>>> import numpy as np
>>> from numpy import linalg as LA
>>> np.set_printoptions(suppress=True, linewidth=200)
>>> rd = lambda a: np.round(a, 2) + 0
>>> W0 = np.array([[-1, 1, 1, -2, -1, 1, 2, 0, -1, 0, -1, 2],
...     [-1, -1, 1, -2, 2, 2, 0, 2, 1, 0, -2, 2],
...     [-1, 2, -1, -2, 1, -2, 2, -2, 0, 0, -1, -2],
...     [0, 0, -2, 1, 2, 2, -2, -2, 2, -2, 1, 2],
...     [-2, -2, -2, 0, -1, 1, 1, -2, 0, -1, -2, 0],
...     [2, 1, 1, 2, -1, 2, 2, 1, -2, -1, -2, 1],
...     [-1, 2, -2, 2, -1, 0, -2, 0, 1, 0, -2, -2],
...     [-2, -2, -2, 1, -2, 1, 0, 2, 0, 1, -2, 1],
...     [-2, 0, 2, -2, 0, 0, -1, 0, 0, 0, -2, 1]])
>>> W0[-1] = W0[0] + 5 * W0[1]
>>> W0
array([[ -1,   1,   1,  -2,  -1,   1,   2,   0,  -1,   0,  -1,   2],
       [ -1,  -1,   1,  -2,   2,   2,   0,   2,   1,   0,  -2,   2],
       [ -1,   2,  -1,  -2,   1,  -2,   2,  -2,   0,   0,  -1,  -2],
       [  0,   0,  -2,   1,   2,   2,  -2,  -2,   2,  -2,   1,   2],
       [ -2,  -2,  -2,   0,  -1,   1,   1,  -2,   0,  -1,  -2,   0],
       [  2,   1,   1,   2,  -1,   2,   2,   1,  -2,  -1,  -2,   1],
       [ -1,   2,  -2,   2,  -1,   0,  -2,   0,   1,   0,  -2,  -2],
       [ -2,  -2,  -2,   1,  -2,   1,   0,   2,   0,   1,  -2,   1],
       [ -6,  -4,   6, -12,   9,  11,   2,  10,   4,   0, -11,  12]])
>>> # row 8 is much longer than the rest
>>> Uu, sv, vt = LA.svd(W0)
>>> V = vt[:(sv > 1e-8).sum()]
>>> rng = np.random.default_rng(572)
>>> x = W0[1] + -3 * W0[3] + rng.integers(2) * np.eye(12)[4]
>>> x
array([-1., -1.,  7., -5., -3., -4.,  6.,  8., -5.,  6., -5., -4.])
>>> rd(np.diag(V.T @ V))
array([0.53, 0.99, 0.81, 0.67, 0.82, 0.5 , 0.75, 0.78, 0.3 , 0.32, 0.78, 0.75])
>>> rd(W0 @ LA.pinv(W0) @ W0)
array([[ -1.,   1.,   1.,  -2.,  -1.,   1.,   2.,   0.,  -1.,   0.,  -1.,   2.],
       [ -1.,  -1.,   1.,  -2.,   2.,   2.,   0.,   2.,   1.,   0.,  -2.,   2.],
       [ -1.,   2.,  -1.,  -2.,   1.,  -2.,   2.,  -2.,   0.,   0.,  -1.,  -2.],
       [  0.,   0.,  -2.,   1.,   2.,   2.,  -2.,  -2.,   2.,  -2.,   1.,   2.],
       [ -2.,  -2.,  -2.,   0.,  -1.,   1.,   1.,  -2.,   0.,  -1.,  -2.,   0.],
       [  2.,   1.,   1.,   2.,  -1.,   2.,   2.,   1.,  -2.,  -1.,  -2.,   1.],
       [ -1.,   2.,  -2.,   2.,  -1.,   0.,  -2.,   0.,   1.,   0.,  -2.,  -2.],
       [ -2.,  -2.,  -2.,   1.,  -2.,   1.,   0.,   2.,   0.,   1.,  -2.,   1.],
       [ -6.,  -4.,   6., -12.,   9.,  11.,   2.,  10.,   4.,   0., -11.,  12.]])
>>> np.abs(np.diag(LA.qr(W0)[1])) > 1e-9
array([ True,  True,  True,  True,  True,  True,  True,  True, False])
>>> LA.lstsq(W0[:-1].T, W0[-1])[2]
np.int32(8)
>>> np.allclose(W0[:-1].T @ LA.lstsq(W0[:-1].T, W0[-1])[0], W0[-1])
True
>>> rk = LA.matrix_rank(W0)
>>> rk
np.int64(8)
>>> ns = LA.svd(W0)[2][rk:].T
>>> [int(LA.matrix_rank(W0[:i])) for i in range(1, len(W0) + 1)]
[1, 2, 3, 4, 5, 6, 7, 8, 8]
>>> ns.shape
(12, 4)
>>> W0[1] @ W0[0]
np.int64(10)
>>> LA.norm(W0, axis=1).argmax()
np.int64(8)
>>> rd(LA.norm(W0[1], 1)), rd(LA.norm(W0[1], np.inf))
(np.float64(16.0), np.float64(2.0))
>>> rd(LA.norm(W0, "nuc"))
np.float64(61.79)
>>> rd(LA.norm(W0, axis=1))
array([ 4.36,  5.29,  5.29,  5.83,  4.9 ,  5.48,  5.2 ,  5.29, 28.62])
>>> rd(LA.norm(W0[1] - W0[0]))
np.float64(5.2)
>>> B = W0 / LA.norm(W0, axis=1, keepdims=True)
>>> C2 = B @ B.T
>>> np.argwhere(np.triu(np.abs(C2) > 0.95, 1))
array([[1, 8]])
>>> (np.abs(C2) > 0.9).astype(int)
array([[1, 0, 0, 0, 0, 0, 0, 0, 0],
       [0, 1, 0, 0, 0, 0, 0, 0, 1],
       [0, 0, 1, 0, 0, 0, 0, 0, 0],
       [0, 0, 0, 1, 0, 0, 0, 0, 0],
       [0, 0, 0, 0, 1, 0, 0, 0, 0],
       [0, 0, 0, 0, 0, 1, 0, 0, 0],
       [0, 0, 0, 0, 0, 0, 1, 0, 0],
       [0, 0, 0, 0, 0, 0, 0, 1, 0],
       [0, 1, 0, 0, 0, 0, 0, 0, 1]])
>>> rd(LA.norm(B, axis=1))
array([1., 1., 1., 1., 1., 1., 1., 1., 1.])
>>> arr = np.loadtxt("a.csv", delimiter=",")
>>> arr
array([[-2.,  2.,  2., -1., -2.,  2., -2., -2.,  3.,  5.],
       [-1.,  1.,  0., -1., -1.,  1., -2., -3., -1.,  3.],
       [ 0., -1., -1.,  2.,  2., -1.,  0., -5., -5.,  4.],
       [ 1., -2., -2., -1.,  1., -2., -2., -2., -4., -4.],
       [ 1.,  1.,  2., -1., -1.,  2.,  2., -2., -3., -5.],
       [-1., -2., -2.,  2.,  2.,  1.,  1., -3., -1., -1.],
       [ 0.,  2.,  2., -2.,  2., -1.,  0., -5.,  1., -1.],
       [ 0.,  0.,  0.,  0.,  0.,  0.,  0.,  0.,  1.,  2.],
       [ 0.,  0.,  0.,  0.,  0.,  0.,  0.,  2.,  1.,  1.],
       [ 0.,  0.,  0.,  0.,  0.,  0.,  0.,  0.,  0.,  2.]])
>>> Uu, sv, vt = LA.svd(arr, full_matrices=False)
>>> rd(np.sqrt((sv ** 2).sum())), rd(LA.norm(arr))
(np.float64(19.13), np.float64(19.13))
>>> rd(Uu.T @ Uu)
array([[1., 0., 0., 0., 0., 0., 0., 0., 0., 0.],
       [0., 1., 0., 0., 0., 0., 0., 0., 0., 0.],
       [0., 0., 1., 0., 0., 0., 0., 0., 0., 0.],
       [0., 0., 0., 1., 0., 0., 0., 0., 0., 0.],
       [0., 0., 0., 0., 1., 0., 0., 0., 0., 0.],
       [0., 0., 0., 0., 0., 1., 0., 0., 0., 0.],
       [0., 0., 0., 0., 0., 0., 1., 0., 0., 0.],
       [0., 0., 0., 0., 0., 0., 0., 1., 0., 0.],
       [0., 0., 0., 0., 0., 0., 0., 0., 1., 0.],
       [0., 0., 0., 0., 0., 0., 0., 0., 0., 1.]])
>>> B = LA.inv(arr)
>>> (np.abs(B) > 1e-9).astype(int)
array([[1, 1, 1, 1, 1, 1, 1, 1, 1, 1],
       [1, 1, 1, 1, 1, 1, 1, 1, 1, 1],
       [1, 1, 1, 1, 1, 1, 1, 1, 1, 1],
       [1, 1, 1, 1, 1, 1, 1, 1, 1, 1],
       [1, 1, 1, 1, 1, 1, 1, 1, 1, 1],
       [1, 1, 1, 1, 1, 1, 1, 1, 1, 1],
       [1, 1, 1, 1, 1, 1, 1, 1, 1, 1],
       [0, 0, 0, 0, 0, 0, 0, 1, 1, 1],
       [0, 0, 0, 0, 0, 0, 0, 1, 0, 1],
       [0, 0, 0, 0, 0, 0, 0, 0, 0, 1]])
>>> rd(LA.det(arr) * LA.det(B))
np.float64(1.0)
>>> rd(arr @ B)
array([[1., 0., 0., 0., 0., 0., 0., 0., 0., 0.],
       [0., 1., 0., 0., 0., 0., 0., 0., 0., 0.],
       [0., 0., 1., 0., 0., 0., 0., 0., 0., 0.],
       [0., 0., 0., 1., 0., 0., 0., 0., 0., 0.],
       [0., 0., 0., 0., 1., 0., 0., 0., 0., 0.],
       [0., 0., 0., 0., 0., 1., 0., 0., 0., 0.],
       [0., 0., 0., 0., 0., 0., 1., 0., 0., 0.],
       [0., 0., 0., 0., 0., 0., 0., 1., 0., 0.],
       [0., 0., 0., 0., 0., 0., 0., 0., 1., 0.],
       [0., 0., 0., 0., 0., 0., 0., 0., 0., 1.]])
>>> rd(LA.inv(B))
array([[-2.,  2.,  2., -1., -2.,  2., -2., -2.,  3.,  5.],
       [-1.,  1.,  0., -1., -1.,  1., -2., -3., -1.,  3.],
       [ 0., -1., -1.,  2.,  2., -1.,  0., -5., -5.,  4.],
       [ 1., -2., -2., -1.,  1., -2., -2., -2., -4., -4.],
       [ 1.,  1.,  2., -1., -1.,  2.,  2., -2., -3., -5.],
       [-1., -2., -2.,  2.,  2.,  1.,  1., -3., -1., -1.],
       [ 0.,  2.,  2., -2.,  2., -1.,  0., -5.,  1., -1.],
       [ 0.,  0.,  0.,  0.,  0.,  0.,  0.,  0.,  1.,  2.],
       [ 0.,  0.,  0.,  0.,  0.,  0.,  0.,  2.,  1.,  1.],
       [ 0.,  0.,  0.,  0.,  0.,  0.,  0.,  0.,  0.,  2.]])
>>> rd(LA.det(arr) * B)
array([[ -400.,   780.,   928.,   176.,   780.,  -448.,  -188.,  6500.,  2904., -7994.],
       [ -896.,  1320.,   256.,  -688.,  -104.,  -320.,   120.,  1032.,   752., -3396.],
       [  960., -1160.,   336.,   432.,   264.,   -64.,    24.,  -648.,   720.,   460.],
       [   48.,   120.,   800.,  -192.,   120.,  -288.,  -248.,  2424.,  1104., -5228.],
       [  -32.,   276.,   416.,   128.,   276.,   192.,   284.,   876.,  2824., -2270.],
       [  -32.,   632.,   416.,   128.,   632.,   192.,   -72.,  2656.,  2824., -3872.],
       [ -272.,  -324.,  -736.,  -336.,  -324.,   208.,   100., -2700., -2696.,  5358.],
       [    0.,     0.,     0.,     0.,     0.,     0.,     0.,  -712.,   712.,   356.],
       [    0.,     0.,     0.,     0.,     0.,     0.,     0.,  1424.,     0., -1424.],
       [    0.,     0.,     0.,     0.,     0.,     0.,     0.,     0.,     0.,   712.]])
